In [1]: import numpy as np

In [2]: import numpy.linalg as la

In [3]: np.set_printoptions(precision=1, suppress=True, linewidth=140)

In [4]: mat = np.loadtxt("dump.csv", delimiter=",")

In [5]: print(mat)
[[ 1.   0.   0.   0. ]
 [ 0.   0.5  0.   0.9]
 [ 0.   0.   1.   0. ]
 [ 0.  -0.9  0.   0.5]]

In [6]: q, R = la.qr(mat)

In [7]: print(np.allclose(R.T @ R, mat.T @ mat))
True

In [8]: print(np.abs(np.diag(R)))
[1. 1. 1. 1.]

In [9]: print(abs(R[0, 0]), np.round(la.norm(mat[:, 0]), 1))
1.0 1.0

In [10]: print(q.shape, R.shape)
(4, 4) (4, 4)

In [11]: print(q @ R)
[[ 1.   0.   0.   0. ]
 [ 0.   0.5  0.   0.9]
 [ 0.   0.   1.   0. ]
 [ 0.  -0.9  0.   0.5]]

In [12]: print(np.sort(la.eigvals(mat).real))
[0.5 0.5 1.  1. ]

In [13]: print((la.matrix_power((mat != 0) + (mat.T != 0) + np.eye(4), 4) > 0).astype(int))
[[1 0 0 0]
 [0 1 0 1]
 [0 0 1 0]
 [0 1 0 1]]

In [14]: print(mat @ mat)
[[ 1.   0.   0.   0. ]
 [ 0.  -0.5  0.   0.9]
 [ 0.   0.   1.   0. ]
 [ 0.  -0.9  0.  -0.5]]

In [15]: print(np.round(la.det(mat), 1))
1.0

In [16]: print(np.round(mat.T @ mat, 1) + 0)
[[1. 0. 0. 0.]
 [0. 1. 0. 0.]
 [0. 0. 1. 0.]
 [0. 0. 0. 1.]]

In [17]: print(la.norm(mat, axis=0))
[1. 1. 1. 1.]

In [18]: print(np.round(mat @ mat.T, 1) + 0)
[[1. 0. 0. 0.]
 [0. 1. 0. 0.]
 [0. 0. 1. 0.]
 [0. 0. 0. 1.]]

In [19]: print(la.svd(mat, compute_uv=False))
[1. 1. 1. 1.]

In [20]: print(round(mat[:, 3] @ mat[:, 1], 1))
0.0
